$ python3 -q
>>> import numpy as np
>>> np.set_printoptions(precision=2, suppress=True, linewidth=100)
>>> def rnd(a):
...     return np.round(a, 2) + 0
... 
>>> E = np.loadtxt("out8.csv", delimiter=",")
>>> E
array([[1., 1., 9., 2., 9., 6., 8., 8.],
       [0., 6., 6., 2., 6., 5., 8., 9.],
       [0., 0., 0., 1., 6., 6., 1., 6.],
       [0., 0., 0., 4., 5., 4., 6., 6.],
       [0., 0., 0., 0., 6., 4., 2., 6.],
       [0., 0., 0., 0., 0., 8., 1., 6.],
       [0., 0., 0., 0., 0., 0., 9., 2.],
       [0., 0., 0., 0., 0., 0., 0., 8.]])
>>> other = E[0, 0] * E[1:] - np.outer(E[1:, 0], E[0])
>>> other
array([[0., 6., 6., 2., 6., 5., 8., 9.],
       [0., 0., 0., 1., 6., 6., 1., 6.],
       [0., 0., 0., 4., 5., 4., 6., 6.],
       [0., 0., 0., 0., 6., 4., 2., 6.],
       [0., 0., 0., 0., 0., 8., 1., 6.],
       [0., 0., 0., 0., 0., 0., 9., 2.],
       [0., 0., 0., 0., 0., 0., 0., 8.]])
>>> E[:, 0] / E[0, 0]
array([1., 0., 0., 0., 0., 0., 0., 0.])
>>> np.linalg.matrix_rank(other), np.linalg.matrix_rank(E)
(np.int64(6), np.int64(7))
>>> np.linalg.matrix_rank(E, rtol=0.1)
np.int64(6)
>>> rnd(np.linalg.norm(E, 2) / np.linalg.norm(E))
np.float64(0.88)
>>> np.argsort(-np.linalg.norm(E, axis=0).round(6), kind="stable")[:3]
array([7, 6, 4])
>>> rk = np.linalg.matrix_rank(E)
>>> rk
np.int64(7)
>>> ns = np.linalg.svd(E)[2][rk:].T
>>> ns.shape
(8, 1)
>>> [int(np.linalg.matrix_rank(np.delete(E, i, axis=0))) for i in range(8)]
[6, 6, 7, 7, 7, 7, 7, 7]
>>> rnd(ns[:, 0] / ns[np.abs(ns[:, 0]).round(6).argmax(), 0])
array([ 1.  ,  0.12, -0.12,  0.  ,  0.  ,  0.  ,  0.  ,  0.  ])
>>> rnd(E @ ns)
array([[0.],
       [0.],
       [0.],
       [0.],
       [0.],
       [0.],
       [0.],
       [0.]])
>>> np.linalg.matrix_rank(E.T @ E), np.linalg.matrix_rank(E @ E.T)
(np.int64(7), np.int64(7))
